>>> import numpy as np
>>> np.set_printoptions(suppress=True, linewidth=120)
>>> def tidy(a):
...     return np.round(a, 3) + 0
... 
>>> X = np.load("a.npy")
>>> print(X)
[[28 17 14 29 21 14 20 20 20 17 18 18 10 20 16 13]
 [17 24 13 18 17 18 21 17 21 24 11 20 13 18 14 12]
 [14 13 18 16  8 17 14  6 16 16  8 13 13 11  7  9]
 [29 18 16 36 23 17 23 23 28 21 22 25  9 24 15 17]
 [21 17  8 23 23 14 22 24 19 19 17 21  7 25 20 13]
 [14 18 17 17 14 27 21 16 23 24 17 19 18 17 20 13]
 [20 21 14 23 22 21 27 24 26 25 16 27 13 26 20 15]
 [20 17  6 23 24 16 24 28 23 20 20 24  8 25 23 14]
 [20 21 16 28 19 23 26 23 34 26 19 30 14 21 15 17]
 [17 24 16 21 19 24 25 20 26 28 15 25 15 23 18 15]
 [18 11  8 22 17 17 16 20 19 15 22 15  9 16 20 12]
 [18 20 13 25 21 19 27 24 30 25 15 31 10 26 15 16]
 [10 13 13  9  7 18 13  8 14 15  9 10 15  7 12  7]
 [20 18 11 24 25 17 26 25 21 23 16 26  7 32 21 15]
 [16 14  7 15 20 20 20 23 15 18 20 15 12 21 28 11]
 [13 12  9 17 13 13 15 14 17 15 12 16  7 15 11 10]]
>>> # symmetric, so the eigenvalues are real
>>> left, s, vt = np.linalg.svd(X)
>>> vecs = vt[:(s > 1e-8).sum()]
>>> rng = np.random.default_rng(1471)
>>> x = X[12] + 4 * X[11] + rng.integers(2) * np.eye(16)[4]
>>> print(x)
[ 82.  93.  65. 109.  92.  94. 121. 104. 134. 115.  69. 134.  55. 111.  72.  71.]
>>> print(np.allclose(vecs.T @ vecs @ x, x))
False
>>> print(np.linalg.matrix_rank(np.vstack([X, x])))
8
>>> print(tidy(np.linalg.det(X)))
0.0
>>> print(tidy(np.sort(np.abs(np.linalg.eigvals(X)))))
[  0.      0.      0.      0.      0.      0.      0.      0.      0.      4.391   8.381  13.769  22.408  26.829
  36.163 299.059]
>>> print(tidy(np.abs(np.linalg.eigvals(X)).max()))
299.059
>>> print(np.allclose(X, X.T))
True
>>> print(tidy(np.trace(np.linalg.pinv(X) @ X)))
7.0
>>> print(np.linalg.lstsq(X[:-1].T, X[-1])[2])
7
>>> print(np.allclose(X[:-1].T @ np.linalg.lstsq(X[:-1].T, X[-1])[0], X[-1]))
True
>>> print(np.unique(X.round(6), axis=0).shape)
(16, 16)
>>> left, s, vt = np.linalg.svd(X)
>>> print(tidy(s))
[299.059  36.163  26.829  22.408  13.769   8.381   4.391   0.      0.      0.      0.      0.      0.      0.
   0.      0.   ]
>>> other = left[:, :7] @ np.diag(s[:7]) @ vt[:7]
>>> print(np.linalg.matrix_rank(X, rtol=0.05))
4
>>> print(tidy(np.linalg.norm(X - other, 2)), tidy(s[7]))
0.0 0.0
>>> M = np.loadtxt("dump.csv", delimiter=",")
>>> print(M)
[[  1.  -3.   9. -27.]
 [  1.  -2.   4.  -8.]
 [  1.  -1.   1.  -1.]
 [  1.   0.   0.   0.]
 [  1.   1.   1.   1.]
 [  1.   2.   4.   8.]
 [  1.   3.   9.  27.]
 [  1.   4.  16.  64.]
 [  1.   5.  25. 125.]]
>>> print(tidy(np.linalg.norm(M) ** 2 / np.linalg.norm(M, 2) ** 2))
1.013
>>> print(tidy(np.linalg.norm(M, "nuc")))
170.605
>>> print(tidy(np.linalg.norm(M, axis=0)))
[  3.      8.307  32.818 145.976]
>>> print(tidy(np.linalg.norm(M[5], 1)), tidy(np.linalg.norm(M[5], np.inf)))
15.0 8.0
>>> P = M @ np.linalg.solve(M.T @ M, M.T)
>>> print(np.linalg.matrix_rank(np.eye(9) - P))
5
>>> print(np.allclose(P @ P, P))
True
>>> print(tidy(np.linalg.eigvalsh(P)))
[0. 0. 0. 0. 0. 1. 1. 1. 1.]
>>> print(tidy(np.trace(P)))
4.0
>>> other = M + rng.integers(-2, 3, (9, 1)) @ rng.integers(-2, 3, (1, 4))
>>> print(other)
[[ -3.  -5.   7. -23.]
 [ -1.  -3.   3.  -6.]
 [  5.   1.   3.  -5.]
 [ -3.  -2.  -2.   4.]
 [  5.   3.   3.  -3.]
 [ -3.   0.   2.  12.]
 [  5.   5.  11.  23.]
 [ -3.   2.  14.  68.]
 [  1.   5.  25. 125.]]
>>> print(np.abs(other - M).sum(axis=1))
[12.  6. 12. 12. 12. 12. 12. 12.  0.]
>>> print(np.linalg.matrix_rank(other - M, tol=1e-8))
1
>>> print(tidy(np.linalg.svd(other - M, compute_uv=False)))
[17.029  0.     0.     0.   ]
